In [1]: import numpy as np

In [2]: from numpy import linalg as LA

In [3]: np.set_printoptions(suppress=True, linewidth=160)

In [4]: rng = np.random.default_rng(81754)

In [5]: labels = rng.integers(0, 3, 3)

In [6]: F = (labels[:, None] == labels) * 3 + np.eye(3)

In [7]: F
Out[7]: 
array([[4., 0., 3.],
       [0., 4., 0.],
       [3., 0., 4.]])

In [8]: evals, vecs = LA.eigh(F)

In [9]: vec = np.array([6, 3, 8])

In [10]: np.round(vecs * np.abs(evals) @ vecs.T, 1)
Out[10]: 
array([[4., 0., 3.],
       [0., 4., 0.],
       [3., 0., 4.]])

In [11]: np.round(vecs * np.sqrt(evals) @ vecs.T, 1)
Out[11]: 
array([[1.8, 0. , 0.8],
       [0. , 2. , 0. ],
       [0.8, 0. , 1.8]])

In [12]: np.round(vecs * np.maximum(evals, 0) @ vecs.T, 1)
Out[12]: 
array([[4., 0., 3.],
       [0., 4., 0.],
       [3., 0., 4.]])

In [13]: np.round(LA.eigvalsh(F[1:, 1:]), 1)
Out[13]: array([4., 4.])

In [14]: round(float(vec @ F @ vec / (vec @ vec)), 1), evals[0], evals[-1]
Out[14]: (6.6, np.float64(1.0), np.float64(7.0))

In [15]: np.abs(F).sum(axis=1).max(), np.abs(evals).max()
Out[15]: (np.float64(7.0), np.float64(7.0))

In [16]: (np.sign(vecs[:, -1].round(6)) == np.sign(vecs[0, -1].round(6))).astype(int)
Out[16]: array([1, 0, 1])

In [17]: vec @ F @ vec
Out[17]: np.float64(724.0)

In [18]: f = np.array([2, -1, -1])

In [19]: np.correlate(F[2], F[1], "full")
Out[19]: array([ 0., 12.,  0., 16.,  0.])

In [20]: np.cross(F[2, :3], F[1, :3])
Out[20]: array([-16.,   0.,  12.])

In [21]: np.array([np.convolve(row, f, "same") for row in F])
Out[21]: 
array([[-4.,  2., -3.],
       [ 8., -4., -4.],
       [-3.,  5., -4.]])

In [22]: def softmax(z):
    ...:     e = np.exp(z - z.max(axis=-1, keepdims=True))
    ...:     return e / e.sum(axis=-1, keepdims=True)
    ...: 

In [23]: np.round(softmax(F).sum(axis=1), 1)
Out[23]: array([1., 1., 1.])

In [24]: np.round(softmax(10 * F[2]), 1) + 0
Out[24]: array([0., 0., 1.])

In [25]: att = F @ F.T / np.sqrt(3)

In [26]: softmax(att).round(6).argmax(axis=1)
Out[26]: array([0, 1, 2])

In [27]: np.round(softmax(att + np.triu(np.full(att.shape, -np.inf), 1)), 1) + 0
Out[27]: 
array([[1. , 0. , 0. ],
       [0. , 1. , 0. ],
       [0.4, 0. , 0.6]])

In [28]: arr = np.array([[2.0, 1.0, 3.0, 0.0],
    ...:     [1.0, 1.0, 0.0, 1.0],
    ...:     [0.0, 0.0, -3.0, -3.0],
    ...:     [0.0, 0.0, -4.0, -3.0]])

In [29]: f = np.array([0, 1, 0, 2])

In [30]: out = arr + np.outer(f, np.eye(4)[0])

In [31]: LA.matrix_rank(out - arr)
Out[31]: np.int64(1)

In [32]: round(LA.det(arr), 1)
Out[32]: np.float64(-3.0)

In [33]: np.round(LA.matrix_power(arr, 2), 1)
Out[33]: 
array([[ 5.,  3., -3., -8.],
       [ 3.,  2., -1., -2.],
       [ 0.,  0., 21., 18.],
       [ 0.,  0., 24., 21.]])

In [34]: np.round(np.abs(LA.eigvals(arr)).max(), 1)
Out[34]: np.float64(6.5)

In [35]: np.allclose(arr @ arr.T, arr.T @ arr)
Out[35]: False

In [36]: (arr + arr.T) / 2
Out[36]: 
array([[ 2. ,  1. ,  1.5,  0. ],
       [ 1. ,  1. ,  0. ,  0.5],
       [ 1.5,  0. , -3. , -3.5],
       [ 0. ,  0.5, -3.5, -3. ]])

In [37]: out = arr / np.sqrt((arr ** 2).mean(axis=1, keepdims=True))

In [38]: out[1].round(1)
Out[38]: array([1.2, 1.2, 0. , 1.2])

In [39]: np.round(arr - arr.mean(axis=1, keepdims=True), 1)
Out[39]: 
array([[ 0.5, -0.5,  1.5, -1.5],
       [ 0.2,  0.2, -0.8,  0.2],
       [ 1.5,  1.5, -1.5, -1.5],
       [ 1.8,  1.8, -2.2, -1.2]])

In [40]: labels = rng.permutation(4)

In [41]: labels
Out[41]: array([2, 0, 3, 1])

In [42]: out = arr[labels][:, labels]

In [43]: np.round(np.sort(np.abs(LA.eigvals(out))), 1)
Out[43]: array([0.4, 0.5, 2.6, 6.5])

In [44]: out
Out[44]: 
array([[-3.,  0., -3.,  0.],
       [ 3.,  2.,  0.,  1.],
       [-4.,  0., -3.,  0.],
       [ 0.,  1.,  1.,  1.]])

In [45]: np.trace(out)
Out[45]: np.float64(-3.0)
